In [1]: import numpy as np

In [2]: np.set_printoptions(suppress=True, linewidth=100)

In [3]: rd = lambda a: np.round(a, 1) + 0

In [4]: data = np.load("run18.npy")

In [5]: data
Out[5]: 
array([[0, 1, 1, 0],
       [1, 0, 1, 0],
       [1, 1, 0, 0],
       [0, 0, 0, 0]])

In [6]: data @ data
Out[6]: 
array([[2, 1, 1, 0],
       [1, 2, 1, 0],
       [1, 1, 2, 0],
       [0, 0, 0, 0]])

In [7]: rd(np.sort(np.linalg.eigvals(data).real))
Out[7]: array([-1., -1.,  0.,  2.])

In [8]: rd(np.linalg.eigvalsh(data).min())
Out[8]: np.float64(-1.0)

In [9]: np.all(np.linalg.eigvalsh(data) > 0)
Out[9]: np.False_

In [10]: np.allclose(data[:-1].T @ np.linalg.lstsq(data[:-1].T, data[-1])[0], data[-1])
Out[10]: True

In [11]: K = np.load("m.npy")

In [12]: K
Out[12]: 
array([[-0.1,  1.2,  1.6, -0.6, -5.8],
       [-0.3,  0.1, -5.2,  0. ,  8.5],
       [ 0.4,  6.9,  1.9,  1.7,  5.3],
       [ 0.6, -6.5,  4.5,  2.9, -0.6],
       [-1.3,  3.1,  2.6, -0.4, -7.8],
       [-0.1, -2. ,  2.2, -3.1, -0.3],
       [ 0.8,  4.5,  0. , -3.2,  2.2],
       [-0.6, -3.6,  4.1,  0.7,  0.1],
       [-0.4, -0.9,  0. , -2.3,  3. ],
       [ 1.5, -3.2, -1.1, -1.4,  2.8]])

In [13]: Xc = K - K.mean(axis=0)

In [14]: V = np.linalg.svd(Xc)[2][:4]

In [15]: B = Xc - Xc @ V.T @ V

In [16]: np.linalg.norm(B, axis=1).round(6).argmax()
Out[16]: np.int64(9)

In [17]: rd((Xc @ V.T).std(axis=0))
Out[17]: array([5. , 3.9, 2.2, 1.4])

In [18]: rd(np.diag(V.T @ V))
Out[18]: array([0., 1., 1., 1., 1.])

In [19]: x = np.array([-3, -2, -1, 1, -1])

In [20]: y = K @ x

In [21]: rd(y)
Out[21]: array([  1.5,  -2.6, -20.5,  10.2,   2.5,  -0.7, -16.8,   5.5,  -2.3,  -1.2])

In [22]: rd(np.linalg.pinv(K) @ K)
Out[22]: 
array([[1., 0., 0., 0., 0.],
       [0., 1., 0., 0., 0.],
       [0., 0., 1., 0., 0.],
       [0., 0., 0., 1., 0.],
       [0., 0., 0., 0., 1.]])

In [23]: rng = np.random.default_rng(6890)

In [24]: y = y + 0.1 * rng.normal(size=10)

In [25]: rd(y)
Out[25]: array([  1.6,  -2.7, -20.6,  10.3,   2.5,  -0.8, -16.8,   5.7,  -2.3,  -1.1])

In [26]: coef, *_ = np.linalg.lstsq(K, y)

In [27]: [round(float(np.linalg.norm(np.linalg.solve(K.T @ K + lam * np.eye(5), K.T @ y))), 2) for lam in (0, 1, 10, 100)]
Out[27]: [3.97, 3.59, 2.57, 1.36]

In [28]: rd(np.linalg.norm(y - K @ coef))
Out[28]: np.float64(0.2)

In [29]: rd(coef)
Out[29]: array([-3., -2., -1.,  1., -1.])

In [30]: arr = np.load("dump.npy")

In [31]: rd(arr)
Out[31]: 
array([[0.3, 0.3, 0. , 0.3, 0. ],
       [0. , 1. , 0. , 0. , 0. ],
       [0. , 0. , 1. , 0. , 0. ],
       [0. , 0.2, 0.2, 0.2, 0.2],
       [0. , 0. , 0.3, 0.3, 0.3]])

In [32]: B = np.array([[-1, 1, 3], [1, 0, -3], [-2, 2, 0], [2, 1, -2], [3, 2, 3]])

In [33]: rd(np.einsum("ij,ij->i", arr, arr))
Out[33]: array([0.3, 1. , 1. , 0.2, 0.3])

In [34]: np.linalg.matrix_rank(arr @ B)
Out[34]: np.int64(3)

In [35]: rd(arr @ B)
Out[35]: 
array([[ 0.7,  0.7, -0.7],
       [ 1. ,  0. , -3. ],
       [-2. ,  2. ,  0. ],
       [ 1. ,  1.2, -0.5],
       [ 1. ,  1.7,  0.3]])

In [36]: rd(B.T @ arr.T)
Out[36]: 
array([[ 0.7,  1. , -2. ,  1. ,  1. ],
       [ 0.7,  0. ,  2. ,  1.2,  1.7],
       [-0.7, -3. ,  0. , -0.5,  0.3]])

In [37]: rd(np.einsum("ij->j", arr))
Out[37]: array([0.3, 1.6, 1.6, 0.9, 0.6])

In [38]: rd(np.einsum("ik,kj->ji", arr, B))
Out[38]: 
array([[ 0.7,  1. , -2. ,  1. ,  1. ],
       [ 0.7,  0. ,  2. ,  1.2,  1.7],
       [-0.7, -3. ,  0. , -0.5,  0.3]])

In [39]: A = np.diag(5 * np.array([-1, 2, -2, 0, 0])) + np.array([[-9, 3, -3, -6, -8],
    ...:     [8, 5, -3, 8, -4],
    ...:     [1, -2, -9, -5, 3],
    ...:     [-7, 7, -9, -3, 5],
    ...:     [-3, 2, -7, -7, 4]])

In [40]: A
Out[40]: 
array([[-14,   3,  -3,  -6,  -8],
       [  8,  15,  -3,   8,  -4],
       [  1,  -2, -19,  -5,   3],
       [ -7,   7,  -9,  -3,   5],
       [ -3,   2,  -7,  -7,   4]])

In [41]: proj = np.triu(np.array([[6, 1, 1, 5, 9],
    ...:     [1, 0, 2, 0, 2],
    ...:     [7, 8, 4, 7, 0],
    ...:     [6, 0, 8, 1, 2],
    ...:     [8, 9, 7, 5, 7]]), 1) + np.eye(5)

In [42]: B = proj @ A @ np.linalg.inv(proj)

In [43]: rd(np.poly(B))
Out[43]: array([      1.,      17.,    -389.,   -5130.,   18137., -240220.])

In [44]: F = np.array([[9, 0, 6, -6, 0, -4],
    ...:     [3, -9, 9, -2, 6, -6],
    ...:     [6, 9, 3, -4, -6, -2],
    ...:     [-6, 0, -4, 9, 0, 6],
    ...:     [-2, 6, -6, 3, -9, 9],
    ...:     [-4, -6, -2, 6, 9, 3]])

In [45]: lab = rng.permutation(6)

In [46]: lab
Out[46]: array([4, 5, 2, 1, 3, 0])

In [47]: B = F[lab][:, lab]

In [48]: rd(np.linalg.det(B)), rd(np.linalg.det(F[lab]))
Out[48]: (np.float64(40500.0), np.float64(40500.0))

In [49]: rd(np.sort(np.abs(np.linalg.eigvals(B))))
Out[49]: array([ 0.8,  4.1,  4.6,  4.8, 23.1, 24. ])

In [50]: Uu, sig, VT = np.linalg.svd(arr)

In [51]: V = VT[:(sig > 1e-8).sum()]

In [52]: x = arr[4] + 2 * arr[2] + rng.integers(2) * np.eye(5)[0]

In [53]: rd(x)
Out[53]: array([1. , 0. , 2.3, 0.3, 0.3])

In [54]: rd(np.linalg.norm(x - V.T @ V @ x))
Out[54]: np.float64(0.6)

In [55]: np.linalg.matrix_rank(np.vstack([arr, x]))
Out[55]: np.int64(5)

In [56]: rd(V.T @ V)
Out[56]: 
array([[ 0.7,  0. ,  0. ,  0.3, -0.3],
       [ 0. ,  1. ,  0. ,  0. ,  0. ],
       [ 0. ,  0. ,  1. ,  0. ,  0. ],
       [ 0.3,  0. ,  0. ,  0.7,  0.3],
       [-0.3,  0. ,  0. ,  0.3,  0.7]])

In [57]: feats = np.loadtxt("x.csv", delimiter=",")

In [58]: feats
Out[58]: 
array([[2., 1., 0., 1., 2., 0.],
       [1., 2., 1., 0., 1., 2.],
       [0., 1., 2., 1., 0., 1.],
       [1., 0., 1., 2., 1., 0.],
       [2., 1., 0., 1., 2., 1.],
       [0., 2., 1., 0., 1., 2.]])

In [59]: Uu, sig, VT = np.linalg.svd(feats)

In [60]: V = VT[:(sig > 1e-8).sum()]

In [61]: x = feats[4] + -2 * feats[3] + rng.integers(2) * np.eye(6)[0]

In [62]: x
Out[62]: array([ 0.,  1., -2., -3.,  0.,  1.])

In [63]: rd(V.T @ V)
Out[63]: 
array([[ 1. ,  0. ,  0. ,  0. ,  0. ,  0. ],
       [ 0. ,  0.7,  0.2, -0.3,  0.2,  0. ],
       [ 0. ,  0.2,  0.8,  0.3, -0.3,  0. ],
       [ 0. , -0.3,  0.3,  0.8,  0.2,  0. ],
       [ 0. ,  0.2, -0.3,  0.2,  0.8,  0. ],
       [ 0. ,  0. ,  0. ,  0. ,  0. ,  1. ]])

In [64]: rd(np.diag(V.T @ V))
Out[64]: array([1. , 0.7, 0.8, 0.8, 0.8, 1. ])

In [65]: np.allclose(V.T @ V @ x, x)
Out[65]: True

In [66]: np.linalg.matrix_rank(np.vstack([feats, x]))
Out[66]: np.int64(5)

In [67]: B = np.array([[-1, 0, 0, 2], [-1, -2, -2, -2]])

In [68]: W0 = B.T @ B

In [69]: W0
Out[69]: 
array([[2, 2, 2, 0],
       [2, 4, 4, 4],
       [2, 4, 4, 4],
       [0, 4, 4, 8]])

In [70]: Uu, sig, VT = np.linalg.svd(W0)

In [71]: V = VT[:(sig > 1e-8).sum()]

In [72]: x = W0[3] + 5 * W0[2] + rng.integers(2) * np.eye(4)[3]

In [73]: x
Out[73]: array([10., 24., 24., 29.])

In [74]: np.allclose(V.T @ V @ x, x)
Out[74]: False

In [75]: rd(V.T @ V)
Out[75]: 
array([[ 0.4,  0.3,  0.3, -0.3],
       [ 0.3,  0.4,  0.4,  0.1],
       [ 0.3,  0.4,  0.4,  0.1],
       [-0.3,  0.1,  0.1,  0.9]])

In [76]: np.linalg.matrix_rank(np.vstack([W0, x]))
Out[76]: np.int64(3)

In [77]: rd(np.diag(V.T @ V))
Out[77]: array([0.4, 0.4, 0.4, 0.9])

In [78]: B = W0 + rng.integers(-2, 3, (4, 2)) @ rng.integers(-2, 3, (2, 4))

In [79]: B
Out[79]: 
array([[ 1,  0, -2, -1],
       [ 1,  8,  6,  3],
       [ 1,  6,  4,  3],
       [ 0,  4,  4,  8]])

In [80]: np.linalg.matrix_rank(B - W0, tol=1e-8)
Out[80]: np.int64(2)

In [81]: B - W0
Out[81]: 
array([[-1, -2, -4, -1],
       [-1,  4,  2, -1],
       [-1,  2,  0, -1],
       [ 0,  0,  0,  0]])

In [82]: x = np.array([-8, -3, -3, 4])

In [83]: h1 = np.maximum(B @ x, 0)

In [84]: B.T @ h1
Out[84]: array([ 0, 32, 32, 64])

In [85]: rd(np.tanh(B @ x))
Out[85]: array([-1., -1., -1.,  1.])

In [86]: np.maximum(B @ x, 0) - np.maximum(-B @ x, 0)
Out[86]: array([ -6, -38, -26,   8])

In [87]: np.flatnonzero(h1 > 1e-9)
Out[87]: array([3])

In [88]: J = np.array([[0, 0, 0, 0], [0, -8, 7, 0], [0, -2, 3, 0], [0, 0, 0, 6]])

In [89]: np.linalg.matrix_rank(J, rtol=0.1)
Out[89]: np.int64(2)

In [90]: rk = np.linalg.matrix_rank(J)

In [91]: rk
Out[91]: np.int64(3)

In [92]: ns = np.linalg.svd(J)[2][rk:].T

In [93]: ns @ ns.T
Out[93]: 
array([[1., 0., 0., 0.],
       [0., 0., 0., 0.],
       [0., 0., 0., 0.],
       [0., 0., 0., 0.]])

In [94]: [int(np.linalg.matrix_rank(J[:, :j + 1])) for j in range(4)]
Out[94]: [0, 1, 2, 3]

In [95]: [int(np.linalg.matrix_rank(J[:i])) for i in range(1, len(J) + 1)]
Out[95]: [0, 1, 2, 3]
